$ ipython --no-banner

In [1]: import numpy as np

In [2]: np.set_printoptions(suppress=True, linewidth=160)

In [3]: M = np.loadtxt("w.csv", delimiter=",")

In [4]: print(M)
[[ 0.  2.  5.  5.  1.]
 [-2.  0.  3.  3. -1.]
 [-5. -3.  0.  0. -4.]
 [-2.  0.  3.  3. -1.]]

In [5]: np.round(np.linalg.norm(M, axis=0), 1)
Out[5]: array([5.7, 3.6, 6.6, 6.6, 4.4])

In [6]: np.round(np.linalg.norm(M, axis=1), 1)
Out[6]: array([7.4, 4.8, 7.1, 4.8])

In [7]: M[2] @ M[3]
Out[7]: np.float64(14.0)

In [8]: round(float(np.linalg.norm(M, 2)), 1)
Out[8]: 9.6

In [9]: round(np.linalg.norm(M, "nuc"), 1)
Out[9]: np.float64(17.3)

In [10]: round(float(np.linalg.norm(M[2], 1)), 1), np.round(np.linalg.norm(M[2], np.inf), 1)
Out[10]: (12.0, np.float64(5.0))

In [11]: print(round(float(np.linalg.norm(M) ** 2 / np.linalg.norm(M, 2) ** 2), 1))
1.6

In [12]: arr = np.loadtxt("data.csv", delimiter=",")

In [13]: arr.round(1) + 0
Out[13]: 
array([[0. , 0. , 0. , 0. , 0. , 0. , 0. , 0. , 0. , 0. , 0. ],
       [0. , 0.2, 0.2, 0.1, 0.1, 0.1, 0.2, 0.1, 0.1, 0.1, 0.1],
       [0. , 0.2, 0.2, 0.1, 0.1, 0.1, 0.2, 0.1, 0.1, 0.1, 0.1],
       [0. , 0.1, 0.1, 0.1, 0.1, 0.1, 0.1, 0.1, 0.1, 0. , 0. ],
       [0. , 0.1, 0.1, 0.1, 0.1, 0.1, 0.1, 0.1, 0.1, 0. , 0. ],
       [0. , 0.1, 0.1, 0.1, 0.1, 0. , 0.1, 0. , 0. , 0. , 0. ],
       [0. , 0.2, 0.2, 0.1, 0.1, 0.1, 0.3, 0.1, 0.1, 0.1, 0.1],
       [0. , 0.1, 0.1, 0.1, 0.1, 0. , 0.1, 0. , 0. , 0. , 0. ],
       [0. , 0.1, 0.1, 0.1, 0.1, 0. , 0.1, 0. , 0. , 0. , 0. ],
       [0. , 0.1, 0.1, 0. , 0. , 0. , 0.1, 0. , 0. , 0. , 0. ],
       [0. , 0.1, 0.1, 0. , 0. , 0. , 0.1, 0. , 0. , 0. , 0. ]])

In [14]: left, sig, vt = np.linalg.svd(arr)

In [15]: vecs = vt[:(sig > 1e-8).sum()]

In [16]: rng = np.random.default_rng(78)

In [17]: x = arr[2] + 2 * arr[10] + rng.integers(2) * np.eye(11)[6]

In [18]: x.round(1)
Out[18]: array([0.1, 0.3, 0.3, 0.2, 0.2, 0.2, 1.4, 0.2, 0.2, 0.1, 0.1])

In [19]: np.round(np.linalg.norm(x - vecs.T @ vecs @ x), 1)
Out[19]: np.float64(0.9)

In [20]: np.allclose(vecs.T @ vecs @ x, x)
Out[20]: False

In [21]: z = rng.permutation(11)

In [22]: z
Out[22]: array([10,  7,  4,  8,  0,  1,  2,  5,  6,  9,  3])

In [23]: Y = arr[z][:, z]

In [24]: np.trace(Y)
Out[24]: np.float64(1.0)

In [25]: round(float(np.linalg.det(Y)), 1), np.round(np.linalg.det(arr[z]), 1)
Out[25]: (0.0, np.float64(0.0))

In [26]: Y.round(1) + 0
Out[26]: 
array([[0. , 0. , 0. , 0. , 0. , 0.1, 0.1, 0. , 0.1, 0. , 0. ],
       [0. , 0. , 0.1, 0. , 0. , 0.1, 0.1, 0. , 0.1, 0. , 0.1],
       [0. , 0.1, 0.1, 0.1, 0. , 0.1, 0.1, 0.1, 0.1, 0. , 0.1],
       [0. , 0. , 0.1, 0. , 0. , 0.1, 0.1, 0. , 0.1, 0. , 0.1],
       [0. , 0. , 0. , 0. , 0. , 0. , 0. , 0. , 0. , 0. , 0. ],
       [0.1, 0.1, 0.1, 0.1, 0. , 0.2, 0.2, 0.1, 0.2, 0.1, 0.1],
       [0.1, 0.1, 0.1, 0.1, 0. , 0.2, 0.2, 0.1, 0.2, 0.1, 0.1],
       [0. , 0. , 0.1, 0. , 0. , 0.1, 0.1, 0. , 0.1, 0. , 0.1],
       [0.1, 0.1, 0.1, 0.1, 0. , 0.2, 0.2, 0.1, 0.3, 0.1, 0.1],
       [0. , 0. , 0. , 0. , 0. , 0.1, 0.1, 0. , 0.1, 0. , 0. ],
       [0. , 0.1, 0.1, 0.1, 0. , 0.1, 0.1, 0.1, 0.1, 0. , 0.1]])

In [27]: np.allclose(Y, arr)
Out[27]: False

In [28]: rk = np.linalg.matrix_rank(Y)

In [29]: rk
Out[29]: np.int64(1)

In [30]: ns = np.linalg.svd(Y)[2][rk:].T

In [31]: [int(np.linalg.matrix_rank(Y[:, :j + 1])) for j in range(11)]
Out[31]: [1, 1, 1, 1, 1, 1, 1, 1, 1, 1, 1]

In [32]: np.allclose(Y @ ns, 0)
Out[32]: True

In [33]: print([int(np.linalg.matrix_rank(Y[:i])) for i in range(1, len(Y) + 1)])
[1, 1, 1, 1, 1, 1, 1, 1, 1, 1, 1]

In [34]: X = np.loadtxt("test9.csv", delimiter=",")

In [35]: X
Out[35]: 
array([[-4.,  1.,  2.,  0.,  1.,  4., -4.,  2.],
       [-5., -4.,  4.,  0., -1.,  0.,  4.,  1.],
       [ 5.,  5., -1.,  0., -5., -4., -1.,  4.],
       [ 0.,  0.,  0.,  4.,  0.,  0.,  0.,  0.],
       [-5., -3.,  3.,  0., -3.,  2.,  1.,  4.],
       [ 3., -3., -2.,  0.,  1.,  4., -3., -5.],
       [ 4., -1.,  0.,  0., -2., -4.,  0.,  4.],
       [-3.,  4.,  5.,  0.,  2.,  3., -4., -2.]])

In [36]: # splits into 2 blocks

In [37]: ev, vecs = np.linalg.eigh(arr)

In [38]: x = np.array([1, 0, 0, 1, 0, 1, 1, 0, 3, 0, 0])

In [39]: round(float(x @ arr @ x), 1)
Out[39]: 3.1

In [40]: round(float(np.abs(arr).sum(axis=1).max()), 1), round(np.abs(ev).max(), 1)
Out[40]: (1.6, np.float64(1.0))

In [41]: np.round(np.linalg.eigvalsh(arr[1:, 1:]), 1) + 0
Out[41]: array([0., 0., 0., 0., 0., 0., 0., 0., 0., 1.])

In [42]: (np.sign(vecs[:, -1].round(6)) == np.sign(vecs[0, -1].round(6))).astype(int)
Out[42]: array([1, 1, 1, 1, 1, 1, 1, 1, 1, 1, 1])
